% ipython --no-banner

In [1]: import numpy as np

In [2]: import numpy.linalg as la

In [3]: np.set_printoptions(precision=2, suppress=True, linewidth=100)

In [4]: X = np.load("m.npy")

In [5]: X
Out[5]: 
array([[ 1,  0,  0,  1],
       [ 0,  0,  0,  0],
       [ 0,  0,  0, -3],
       [ 0,  1,  0,  0],
       [ 0,  0,  0,  0],
       [-2,  0,  0,  0]])

In [6]: np.round(X @ la.pinv(X) @ X, 2) + 0
Out[6]: 
array([[ 1.,  0.,  0.,  1.],
       [ 0.,  0.,  0.,  0.],
       [ 0.,  0.,  0., -3.],
       [ 0.,  1.,  0.,  0.],
       [ 0.,  0.,  0.,  0.],
       [-2.,  0.,  0.,  0.]])

In [7]: round(np.trace(la.pinv(X) @ X), 2)
Out[7]: np.float64(3.0)

In [8]: def softmax(z):
   ...:     e = np.exp(z - z.max(axis=-1, keepdims=True))
   ...:     return e / e.sum(axis=-1, keepdims=True)
   ...: 

In [9]: softmax(X).sum(axis=1)
Out[9]: array([1., 1., 1., 1., 1., 1.])

In [10]: softmax(X[0] + 3)
Out[10]: array([0.37, 0.13, 0.13, 0.37])

In [11]: scores = X @ X.T / np.sqrt(4)

In [12]: np.round(softmax(scores), 2) + 0
Out[12]: 
array([[0.43, 0.16, 0.04, 0.16, 0.16, 0.06],
       [0.17, 0.17, 0.17, 0.17, 0.17, 0.17],
       [0.  , 0.01, 0.96, 0.01, 0.01, 0.01],
       [0.15, 0.15, 0.15, 0.25, 0.15, 0.15],
       [0.17, 0.17, 0.17, 0.17, 0.17, 0.17],
       [0.03, 0.09, 0.09, 0.09, 0.09, 0.63]])

In [13]: W = np.array([[2, -2], [-2, 2], [1, 1], [-1, 0]])

In [14]: beta = np.array([-3, 1])

In [15]: hid = np.maximum(X @ W + beta, 0)

In [16]: la.matrix_rank(hid)
Out[16]: np.int64(1)

In [17]: Z = np.array([[2, 1, 0], [-2, -1, -3]])

In [18]: hid @ Z
Out[18]: 
array([[  0,   0,   0],
       [ -2,  -1,  -3],
       [ -2,  -1,  -3],
       [ -6,  -3,  -9],
       [ -2,  -1,  -3],
       [-10,  -5, -15]])

In [19]: (hid @ Z).round(6).argmax(axis=1)
Out[19]: array([0, 1, 1, 1, 1, 1])
